% python3 -q
>>> import numpy as np
>>> import numpy.linalg as la
>>> np.set_printoptions(suppress=True, linewidth=120)
>>> O, _ = la.qr(np.array([[1.2, -0.4, 0.1], [0.6, -0.9, 0.6], [-0.2, 1.2, -0.1]]))
>>> vals = np.array([1, 2, 1])
>>> J = O @ np.diag(vals) @ O.T
>>> print(J.round(3))
[[ 1.115 -0.133  0.29 ]
 [-0.133  1.155 -0.336]
 [ 0.29  -0.336  1.73 ]]
>>> low = la.cholesky(J)
>>> print(np.round(np.diag(low) ** 2, 3))
[1.115 1.139 1.575]
>>> print(round(np.prod(np.diag(low)) ** 2, 3), round(float(la.det(J)), 3))
2.0 2.0
>>> print(la.eigvalsh(J).min() > 0)
True
>>> print(low.round(3))
[[ 1.056  0.     0.   ]
 [-0.126  1.067  0.   ]
 [ 0.274 -0.282  1.255]]
>>> print(round(np.prod(np.diag(low)), 3), round(float(la.det(low)), 3))
1.414 1.414
>>> print([int(la.matrix_rank(la.matrix_power(low, p))) for p in range(1, 4)])
[3, 3, 3]
>>> print(np.round(la.matrix_power(low - np.diag(np.diag(low)), 3), 3))
[[0. 0. 0.]
 [0. 0. 0.]
 [0. 0. 0.]]
>>> print(np.round(low @ low, 3))
[[ 1.115  0.     0.   ]
 [-0.268  1.139  0.   ]
 [ 0.67  -0.656  1.575]]
>>> print(la.matrix_rank(low - low[0, 0] * np.eye(3)))
2
>>> cov = J.T @ J
>>> print(np.allclose(cov, cov.T))
True
>>> print(cov.round(3))
[[ 1.345 -0.4    0.869]
 [-0.4    1.464 -1.008]
 [ 0.869 -1.008  3.191]]
>>> X = np.load("layer2.npy")
>>> print(X)
[[ 3.  4.  4.  0.]
 [ 4.  3.  4.  0.]
 [ 4.  4.  3.  0.]
 [ 0.  0.  0. -1.]]
>>> # splits into 2 blocks
>>> w1 = np.array([[2, 4, 2, 4], [4, 5, 2, 0], [1, 0, 4, 1], [5, 4, 5, 5]])
>>> c = np.array([1, 2, 0, 2])
>>> H = np.maximum(X @ w1 + c, 0)
>>> print((H > 0).astype(int))
[[1 1 1 1]
 [1 1 1 1]
 [1 1 1 1]
 [0 0 0 0]]
>>> print((H > 0).mean(axis=0))
[0.75 0.75 0.75 0.75]
>>> C = np.array([[0, 2], [1, 0], [0, 1], [3, 3]])
>>> print(w1 @ C)
[[16 18]
 [ 5 10]
 [ 3  9]
 [19 30]]
>>> print((H @ C).round(6).argmax(axis=1))
[1 1 1 0]
>>> B = X / la.norm(X, axis=1, keepdims=True)
>>> cov = B @ B.T
>>> print(round(np.degrees(np.arccos(np.clip(cov[0, 2], -1, 1))), 3))
12.68
>>> print(np.round(la.norm(B, axis=1), 3))
[1. 1. 1. 1.]
>>> print(np.argwhere(np.triu(np.abs(cov) > 0.95, 1)))
[[0 1]
 [0 2]
 [1 2]]
>>> A = np.load("case2.npy")
>>> print(A)
[[ 0 -9  9]
 [ 0  6 -6]
 [ 0  7 -7]
 [ 0 -7  7]
 [ 0  7 -7]]
>>> rng = np.random.default_rng(91458)
>>> B = A + rng.integers(-2, 3, (5, 1)) @ rng.integers(-2, 3, (1, 3))
>>> print(B)
[[  0  -9   9]
 [ -4   2 -10]
 [  0   7  -7]
 [ -2  -9   5]
 [  2   9  -5]]
>>> print(np.abs(B - A).sum(axis=1))
[ 0 12  0  6  6]
>>> print(B - A)
[[ 0  0  0]
 [-4 -4 -4]
 [ 0  0  0]
 [-2 -2 -2]
 [ 2  2  2]]
>>> print(la.matrix_rank(B - A, tol=1e-8))
1
>>> U, sig, vt = la.svd(B)
>>> V = vt[:(sig > 1e-8).sum()]
>>> vec = B[4] + 4 * B[3] + rng.integers(2) * np.eye(3)[2]
>>> print(vec)
[ -6. -27.  15.]
>>> print(round(la.norm(vec - V.T @ V @ vec), 3))
0.0
>>> print(round(float(la.norm(A) ** 2 / la.norm(A, 2) ** 2), 3))
1.0
>>> print(np.round(la.norm(A, axis=0), 3))
[ 0.    16.248 16.248]
>>> print(np.round(la.norm(A, 1), 3), round(la.norm(A, np.inf), 3))
36.0 18.0
>>> print(round(float(la.norm(A, "nuc")), 3))
22.978
>>> print(round(la.norm(A, 2), 3))
22.978
>>> print(la.norm(A, axis=1).argmax())
0
>>> print(round(float(la.norm(A[1], 1)), 3), round(float(la.norm(A[1], np.inf)), 3))
12.0 6.0
>>> B = np.array([[2, 2, 2], [3, -3, -2], [1, -3, 3]])
>>> print(A @ B)
[[-18   0  45]
 [ 12   0 -30]
 [ 14   0 -35]
 [-14   0  35]
 [ 14   0 -35]]
>>> print(la.matrix_rank(np.vstack([A, B.T])))
3
>>> print(np.einsum("ik,kj->ij", A, B))
[[-18   0  45]
 [ 12   0 -30]
 [ 14   0 -35]
 [-14   0  35]
 [ 14   0 -35]]
>>> print(np.einsum("ij,ij->i", A, A))
[162  72  98  98  98]
>>> r = la.matrix_rank(A)
>>> print(r)
1
>>> N = la.svd(A)[2][r:].T
>>> print(np.round(N @ N.T, 3))
[[1.  0.  0. ]
 [0.  0.5 0.5]
 [0.  0.5 0.5]]
>>> print([int(la.matrix_rank(A[:i])) for i in range(1, len(A) + 1)])
[1, 1, 1, 1, 1]
>>> print([int(la.matrix_rank(A[:, :j + 1])) for j in range(3)])
[0, 1, 1]
>>> print(np.allclose(A @ N, 0))
True
>>> m1 = np.loadtxt("arr.csv", delimiter=",")
>>> print(m1.round(3))
[[-2.902 -2.014 -1.153  3.346]
 [-2.024  2.003  0.769  4.038]
 [-2.165 -3.846 -1.941  1.325]
 [ 0.507 -3.824 -1.726 -2.673]
 [ 1.696  4.201  2.069 -0.443]
 [-2.121 -3.891 -1.959  1.236]
 [ 2.923  1.1    0.733 -3.835]
 [-2.845 -2.393 -1.323  3.071]
 [-1.475  2.853  1.203  3.639]
 [ 1.548 -2.755 -1.153 -3.699]]
>>> # rows and columns are dependent
>>> C = m1[[9, 2]].astype(float)
>>> for _ in range(6):
...     z = la.norm(m1[:, None] - C, axis=-1).argmin(axis=1)
...     C = np.array([m1[z == j].mean(axis=0) for j in range(2)])
... 
>>> print(z)
[1 1 1 0 0 1 0 1 1 0]
>>> print(np.bincount(z))
[4 6]
>>> print(np.abs(C[1] - C[0]).argmax())
3
>>> Xc = m1 - m1.mean(axis=0)
>>> V = la.svd(Xc)[2][:2]
>>> B = Xc - Xc @ V.T @ V
>>> print(np.round((Xc @ V.T).std(axis=0), 3))
[3.473 3.342]
>>> print(np.round(B.std(axis=0), 3) + 0)
[0. 0. 0. 0.]
>>> print(np.round(np.cov(Xc @ V.T, rowvar=False), 3) + 0)
[[13.405  0.   ]
 [ 0.    12.411]]
>>> print(round(la.norm(B) / la.norm(Xc), 3))
0.0
>>> vals, V = la.eigh(J)
>>> vec = np.array([0, 2, 7])
>>> print((np.sign(V[:, -1].round(6)) == np.sign(V[0, -1].round(6))).astype(int))
[1 0 1]
>>> print(round(np.abs(J).sum(axis=1).max(), 3), np.round(np.abs(vals).max(), 3))
2.356 2.0
>>> print(np.round(V * np.abs(vals) @ V.T, 3))
[[ 1.115 -0.133  0.29 ]
 [-0.133  1.155 -0.336]
 [ 0.29  -0.336  1.73 ]]
>>> print(la.cond(m1) > 100)
True
>>> print(la.matrix_rank(m1, rtol=0.1))
2
>>> print([round(float(x), 3) for x in la.svd(m1, compute_uv=False)[:3]])
[11.635, 10.707, 0.0]
>>> feats = np.loadtxt("mat.csv", delimiter=",")
>>> print(feats)
[[0. 2. 0. 0.]
 [0. 0. 0. 0.]
 [0. 0. 0. 2.]
 [0. 0. 0. 0.]]
>>> print(la.matrix_rank(A, rtol=0.1))
1
>>> print([round(float(x), 3) for x in la.svd(A, compute_uv=False)[:3]])
[22.978, 0.0, 0.0]
>>> print(la.cond(A) > 100)
True
>>> print(round(float(la.norm(A, 2) / la.norm(A)), 3))
1.0
>>> print(la.lstsq(feats[:-1].T, feats[-1])[2])
2
>>> print(np.round(feats @ la.pinv(feats) @ feats, 3))
[[0. 2. 0. 0.]
 [0. 0. 0. 0.]
 [0. 0. 0. 2.]
 [0. 0. 0. 0.]]
>>> print(np.allclose(feats[:-1].T @ la.lstsq(feats[:-1].T, feats[-1])[0], feats[-1]))
True
>>> print(round(float(np.trace(la.pinv(feats) @ feats)), 3))
2.0
>>> print(np.allclose(feats, feats.T))
False
>>> print((feats + feats.T) / 2)
[[0. 1. 0. 0.]
 [1. 0. 0. 0.]
 [0. 0. 0. 1.]
 [0. 0. 1. 0.]]
>>> print((feats - feats.T) / 2)
[[ 0.  1.  0.  0.]
 [-1.  0.  0.  0.]
 [ 0.  0.  0.  1.]
 [ 0.  0. -1.  0.]]
>>> print(np.round(np.sort(np.abs(la.eigvals(feats))), 3))
[0. 0. 0. 0.]
>>> print(feats @ feats)
[[0. 0. 0. 0.]
 [0. 0. 0. 0.]
 [0. 0. 0. 0.]
 [0. 0. 0. 0.]]
>>> print(np.round(la.matrix_power(feats, 3), 3))
[[0. 0. 0. 0.]
 [0. 0. 0. 0.]
 [0. 0. 0. 0.]
 [0. 0. 0. 0.]]
>>> print(np.trace(feats))
0.0
>>> print(np.round(la.svd(feats, compute_uv=False), 3))
[2. 2. 0. 0.]
>>> print(np.round(la.norm(feats), 3))
2.828
>>> print(feats.sum(axis=0))
[0. 2. 0. 2.]
>>> print(feats - feats[0])
[[ 0.  0.  0.  0.]
 [ 0. -2.  0.  0.]
 [ 0. -2.  0.  2.]
 [ 0. -2.  0.  0.]]
>>> print(np.unravel_index(np.abs(feats).argmax(), feats.shape))
(np.int64(0), np.int64(1))
>>> print(np.diff(feats, axis=0))
[[ 0. -2.  0.  0.]
 [ 0.  0.  0.  2.]
 [ 0.  0.  0. -2.]]
>>> U, sig, vt = la.svd(feats)
>>> V = vt[:(sig > 1e-8).sum()]
>>> vec = feats[3] + -2 * feats[2] + rng.integers(2) * np.eye(4)[3]
>>> print(vec)
[ 0.  0.  0. -3.]
>>> print(round(la.norm(vec - V.T @ V @ vec), 3))
0.0
>>> print(np.diag(V.T @ V))
[0. 1. 0. 1.]
>>> print(np.allclose(V.T @ V @ vec, vec))
True
>>> print(V.T @ V)
[[0. 0. 0. 0.]
 [0. 1. 0. 0.]
 [0. 0. 0. 0.]
 [0. 0. 0. 1.]]
>>> M = np.array([[13, -10, -11], [-10, 8, 8], [-11, 8, 10]])
>>> print(M)
[[ 13 -10 -11]
 [-10   8   8]
 [-11   8  10]]
>>> # symmetric, so the eigenvalues are real
>>> z = rng.permutation(3)
>>> print(z)
[1 2 0]
>>> B = J[z][:, z]
>>> print(np.round(np.trace(B), 3))
4.0
>>> print(np.round(la.det(B), 3), round(float(la.det(J[z])), 3))
2.0 2.0
>>> print(np.round(np.diag(B), 3))
[1.155 1.73  1.115]
>>> print(B.round(3))
[[ 1.155 -0.336 -0.133]
 [-0.336  1.73   0.29 ]
 [-0.133  0.29   1.115]]
